>>> import numpy as np
>>> import numpy.linalg as la
>>> np.set_printoptions(suppress=True, linewidth=120)
>>> def rd(a):
...     return np.round(a, 2) + 0
... 
>>> m1 = np.load("w.npy")
>>> print(rd(m1))
[[ 0.    0.05 -0.43 -1.03 -0.83  0.51 -0.47  0.8 ]
 [-0.06  0.79  0.03  0.38 -0.21  0.06  0.42 -1.1 ]
 [-0.03 -0.17  0.64 -0.17  0.42 -0.3   0.26  0.25]
 [ 0.78  0.16 -0.56  0.15  0.14  0.15  0.6   0.08]
 [ 0.16 -0.54  0.08  0.17  0.08 -0.07  0.59  0.01]
 [-1.2   0.12 -0.02  1.59 -0.19 -0.4   0.42 -0.87]
 [ 0.12 -0.44  1.06 -0.22 -0.17 -0.75 -1.25  0.83]]
>>> f = np.array([-9, 3])
>>> print(rd(np.polyval(f, m1[6])))
[ 1.95  6.96 -6.5   5.02  4.55  9.76 14.23 -4.44]
>>> print(rd(np.convolve(m1[6], f)))
[ -1.05   4.31 -10.82   5.19   0.87   6.25   8.98 -11.18   2.48]
>>> print(rd(np.correlate(m1[6], m1[4], "full")))
[ 0.    0.06 -0.25  0.66 -0.22 -0.08 -0.39 -0.39 -0.17  0.01 -0.15  0.42  0.61 -0.65  0.14]
>>> print(rd(np.cross(m1[6, :3], m1[4, :3])))
[0.53 0.16 0.01]
>>> Y = m1 / np.sqrt((m1 ** 2).mean(axis=1, keepdims=True))
>>> print(la.matrix_rank(Y) == la.matrix_rank(m1))
True
>>> print(rd(la.norm(Y, axis=1)))
[2.83 2.83 2.83 2.83 2.83 2.83 2.83]
>>> J = np.array([[-1.4, -0.3, -0.5, 1.1, -2.5, 0.2, -0.7, -0.1, -0.1, -1.6],
...     [-0.1, -1.8, 1.0, 2.0, -8.0, -0.5, -0.6, -0.7, 2.5, -1.4],
...     [0.7, 0.8, 0.0, 0.1, 3.5, -1.7, 0.4, -0.3, -1.6, -0.6],
...     [-1.4, 1.7, -0.2, -0.6, 5.0, -2.0, 2.1, 0.7, -1.3, 0.1],
...     [-1.0, -1.3, 1.6, 1.0, 9.0, 0.0, -1.5, -1.8, 0.3, -0.9],
...     [-0.9, -0.6, -1.5, 0.6, 0.5, 0.2, 0.2, 2.3, 0.6, 1.3]])
>>> # column 4 is much longer than the rest
>>> Y = J / np.sqrt((J ** 2).mean(axis=1, keepdims=True))
>>> print(la.matrix_rank(J - J.mean(axis=1, keepdims=True)))
6
>>> print(la.matrix_rank(Y) == la.matrix_rank(J))
True
>>> theta = np.radians(45)
>>> Rm = np.eye(8)
>>> Rm[1, 1] = Rm[2, 2] = np.cos(theta)
>>> Rm[1, 2], Rm[2, 1] = -np.sin(theta), np.sin(theta)
>>> print(rd(Rm))
[[ 1.    0.    0.    0.    0.    0.    0.    0.  ]
 [ 0.    0.71 -0.71  0.    0.    0.    0.    0.  ]
 [ 0.    0.71  0.71  0.    0.    0.    0.    0.  ]
 [ 0.    0.    0.    1.    0.    0.    0.    0.  ]
 [ 0.    0.    0.    0.    1.    0.    0.    0.  ]
 [ 0.    0.    0.    0.    0.    1.    0.    0.  ]
 [ 0.    0.    0.    0.    0.    0.    1.    0.  ]
 [ 0.    0.    0.    0.    0.    0.    0.    1.  ]]
>>> Y = m1 @ Rm.T
>>> print(np.allclose(la.norm(m1, axis=1), la.norm(Y, axis=1)))
True
>>> print(rd(la.svd(m1, compute_uv=False)), rd(la.svd(Y, compute_uv=False)))
[3.   2.1  1.47 1.03 0.72 0.5  0.35] [3.   2.1  1.47 1.03 0.72 0.5  0.35]
>>> print(rd(np.abs(Y - m1).max(axis=0)))
[0.   0.62 0.62 0.   0.   0.   0.   0.  ]
>>> X = np.loadtxt("data.csv", delimiter=",")
>>> print(X)
[[ 2.98 -0.71 -7.27 -4.65 -3.25  5.62  6.85]
 [ 3.56  2.88  0.19 -0.77  1.85  2.81 12.72]
 [ 0.38  0.54  1.77  5.74 -6.91 -3.21 -5.8 ]
 [ 2.6   0.6  -0.34 -1.09  2.89  4.49 -2.92]
 [-0.27  0.35  1.33  1.45  1.   -3.86  1.34]
 [-0.95 -1.06  5.8   3.36  0.09 -3.52  3.82]
 [ 4.34 -2.66 -3.13 -4.67 -2.8  -1.65 -2.11]
 [-1.49 -0.61  4.77 -0.22 -3.61 -5.06 -2.3 ]]
>>> f, r1 = X[5], X[1]
>>> print(rd(f @ f))
73.95
>>> print(rd(f @ r1))
30.95
>>> pr = (f @ r1) / (f @ f) * f
>>> print(la.matrix_rank(np.outer(f, r1)))
1
>>> print(rd(m1.reshape(-1, 2)))
[[ 0.    0.05]
 [-0.43 -1.03]
 [-0.83  0.51]
 [-0.47  0.8 ]
 [-0.06  0.79]
 [ 0.03  0.38]
 [-0.21  0.06]
 [ 0.42 -1.1 ]
 [-0.03 -0.17]
 [ 0.64 -0.17]
 [ 0.42 -0.3 ]
 [ 0.26  0.25]
 [ 0.78  0.16]
 [-0.56  0.15]
 [ 0.14  0.15]
 [ 0.6   0.08]
 [ 0.16 -0.54]
 [ 0.08  0.17]
 [ 0.08 -0.07]
 [ 0.59  0.01]
 [-1.2   0.12]
 [-0.02  1.59]
 [-0.19 -0.4 ]
 [ 0.42 -0.87]
 [ 0.12 -0.44]
 [ 1.06 -0.22]
 [-0.17 -0.75]
 [-1.25  0.83]]
>>> print(rd(m1.reshape(2, -1)))
[[ 0.    0.05 -0.43 -1.03 -0.83  0.51 -0.47  0.8  -0.06  0.79  0.03  0.38 -0.21  0.06  0.42 -1.1  -0.03 -0.17  0.64
  -0.17  0.42 -0.3   0.26  0.25  0.78  0.16 -0.56  0.15]
 [ 0.14  0.15  0.6   0.08  0.16 -0.54  0.08  0.17  0.08 -0.07  0.59  0.01 -1.2   0.12 -0.02  1.59 -0.19 -0.4   0.42
  -0.87  0.12 -0.44  1.06 -0.22 -0.17 -0.75 -1.25  0.83]]
>>> T = m1.reshape(7, 2, -1)
>>> print(rd(T[:, 0]))
[[ 0.    0.05 -0.43 -1.03]
 [-0.06  0.79  0.03  0.38]
 [-0.03 -0.17  0.64 -0.17]
 [ 0.78  0.16 -0.56  0.15]
 [ 0.16 -0.54  0.08  0.17]
 [-1.2   0.12 -0.02  1.59]
 [ 0.12 -0.44  1.06 -0.22]]
>>> print(np.einsum("ihd,jhd->hij", T, T).shape)
(2, 7, 7)
>>> theta = np.radians(15)
>>> Rm = np.eye(7)
>>> Rm[1, 1] = Rm[4, 4] = np.cos(theta)
>>> Rm[1, 4], Rm[4, 1] = -np.sin(theta), np.sin(theta)
>>> print(rd(Rm))
[[ 1.    0.    0.    0.    0.    0.    0.  ]
 [ 0.    0.97  0.    0.   -0.26  0.    0.  ]
 [ 0.    0.    1.    0.    0.    0.    0.  ]
 [ 0.    0.    0.    1.    0.    0.    0.  ]
 [ 0.    0.26  0.    0.    0.97  0.    0.  ]
 [ 0.    0.    0.    0.    0.    1.    0.  ]
 [ 0.    0.    0.    0.    0.    0.    1.  ]]
>>> Y = X @ Rm.T
>>> print(rd(la.det(Rm)), rd(np.trace(Rm)))
1.0 6.93
>>> print(rd(np.abs(Y - X).max(axis=0)))
[0.   1.77 0.   0.   0.68 0.   0.  ]
>>> print(np.allclose(X @ X.T, Y @ Y.T))
True
>>> print(rd(la.norm(X) ** 2 / la.norm(X, 2) ** 2))
1.95
>>> print(rd(la.norm(X, axis=0)))
[ 7.11  4.26 11.14  9.57  9.59 11.21 16.64]
>>> print(la.norm(X, axis=1).argmax())
1
>>> x0 = np.array([-3, -2, -3, 2, 3, -1, -2])
>>> rhs = X @ x0
>>> print(rd(rhs))
[-24.08 -41.25  -1.97  -0.14   3.2   -9.56 -10.18 -10.23]
>>> print(rd(la.pinv(X) @ X))
[[1. 0. 0. 0. 0. 0. 0.]
 [0. 1. 0. 0. 0. 0. 0.]
 [0. 0. 1. 0. 0. 0. 0.]
 [0. 0. 0. 1. 0. 0. 0.]
 [0. 0. 0. 0. 1. 0. 0.]
 [0. 0. 0. 0. 0. 1. 0.]
 [0. 0. 0. 0. 0. 0. 1.]]
>>> print(rd(la.solve(X.T @ X, X.T @ rhs)))
[-3. -2. -3.  2.  3. -1. -2.]
>>> rng = np.random.default_rng(890)
>>> rhs = rhs + 0.05 * rng.normal(size=8)
>>> print(rd(rhs))
[-24.07 -41.22  -1.93  -0.19   3.2   -9.6  -10.23 -10.21]
>>> b, *_ = la.lstsq(X, rhs)
>>> print(rd(X.T @ (rhs - X @ b)))
[0. 0. 0. 0. 0. 0. 0.]
>>> K = np.array([[-4.84, 4.33, 4.09], [4.33, 3.45, 0.95], [4.09, 0.95, -3.6]])
>>> # symmetric, so the eigenvalues are real
>>> evals, V = la.eigh(K)
>>> x0 = np.array([2, 3, -3])
>>> print((np.sign(V[:, -1].round(6)) == np.sign(V[0, -1].round(6))).astype(int))
[1 1 1]
>>> print(rd(V * np.abs(evals) @ V.T))
[[ 7.21  0.22 -2.63]
 [ 0.22  5.3   1.85]
 [-2.63  1.85  4.5 ]]
>>> print(rd(la.eigvalsh(K[1:, 1:])))
[-3.73  3.58]
>>> print(rd(x0 @ K @ x0 / (x0 @ x0)), rd(evals[0]), rd(evals[-1]))
-1.59 -9.0 6.01
>>> print([round(float(la.det(K[:i, :i])), 2) + 0 for i in range(1, 4)])
[-4.84, -35.45, 107.91]
>>> print(np.all(la.eigvalsh(K) > 0))
False
>>> Q = K.astype(float).copy()
>>> for j in range(3):
...     Q[:, j] -= Q[:, :j] @ (Q[:, :j].T @ Q[:, j])
...     Q[:, j] /= la.norm(Q[:, j])
... 
>>> print(rd(Q.T @ K))
[[ 7.67 -0.28 -3.96]
 [ 0.    5.61  2.93]
 [ 0.    0.    2.51]]
>>> print(rd(Q))
[[-0.63  0.74 -0.23]
 [ 0.56  0.64  0.52]
 [ 0.53  0.2  -0.82]]
>>> print(rd(la.eigvals(K).sum().real))
-4.99
>>> print(np.kron(np.eye(2, dtype=int), K))
[[-4.84  4.33  4.09 -0.    0.    0.  ]
 [ 4.33  3.45  0.95  0.    0.    0.  ]
 [ 4.09  0.95 -3.6   0.    0.   -0.  ]
 [-0.    0.    0.   -4.84  4.33  4.09]
 [ 0.    0.    0.    4.33  3.45  0.95]
 [ 0.    0.   -0.    4.09  0.95 -3.6 ]]
>>> print(rd(la.eigvals(K)))
[ 6.01 -9.   -2.  ]
>>> print(rd(la.det(2 * K)), rd(la.det(K)))
863.31 107.91
>>> print(np.einsum("ii->", K))
-4.99
>>> arr = np.load("out0.npy")
>>> print(arr)
[[ 10   1   8   4   8   4]
 [  5   0   1   5   1   2]
 [  2   1   9   2   6   1]
 [  9   9   3 -15   7   1]
 [  7   3   0   4  14   7]
 [  5   5   0   9   9  -8]]
>>> def softmax(z):
...     e = np.exp(z - z.max(axis=-1, keepdims=True))
...     return e / e.sum(axis=-1, keepdims=True)
... 
>>> print(rd(softmax(10 * arr[1])))
[0.5 0.  0.  0.5 0.  0. ]
>>> print(rd(softmax(arr[1])))
[0.48 0.   0.01 0.48 0.01 0.02]
>>> print(rd(softmax(arr).sum(axis=1)))
[1. 1. 1. 1. 1. 1.]
>>> att = arr @ arr.T / np.sqrt(6)
>>> print(rd(softmax(att)[1] @ arr))
[9.97 1.02 7.91 4.   8.07 4.03]
>>> print(rd(softmax(att)))
[[1.   0.   0.   0.   0.   0.  ]
 [0.99 0.   0.   0.   0.01 0.  ]
 [1.   0.   0.   0.   0.   0.  ]
 [0.   0.   0.   1.   0.   0.  ]
 [0.   0.   0.   0.   1.   0.  ]
 [0.   0.   0.   0.   0.   1.  ]]
>>> Q, Rm = la.qr(arr)
>>> print(Q.shape, Rm.shape)
(6, 6) (6, 6)
>>> print(rd(np.trace(Q @ Q.T)))
6.0
>>> print(rd(abs(Rm[0, 0])), rd(la.norm(arr[:, 0])))
16.85 16.85
>>> print(np.allclose(Rm.T @ Rm, arr.T @ arr))
True
>>> print(rd(Q @ Rm))
[[ 10.   1.   8.   4.   8.   4.]
 [  5.   0.   1.   5.   1.   2.]
 [  2.   1.   9.   2.   6.   1.]
 [  9.   9.   3. -15.   7.   1.]
 [  7.   3.   0.   4.  14.   7.]
 [  5.   5.   0.   9.   9.  -8.]]
>>> print(rd(Q))
[[-0.59 -0.56 -0.2  -0.11  0.11 -0.52]
 [-0.3  -0.35  0.24  0.03  0.47  0.71]
 [-0.12  0.   -0.86  0.27 -0.19  0.36]
 [-0.53  0.66 -0.08 -0.51  0.12  0.07]
 [-0.42 -0.06  0.36  0.15 -0.8   0.19]
 [-0.3   0.36  0.14  0.8   0.28 -0.21]]
>>> print(rd(Q.T @ Q))
[[1. 0. 0. 0. 0. 0.]
 [0. 1. 0. 0. 0. 0.]
 [0. 0. 1. 0. 0. 0.]
 [0. 0. 0. 1. 0. 0.]
 [0. 0. 0. 0. 1. 0.]
 [0. 0. 0. 0. 0. 1.]]
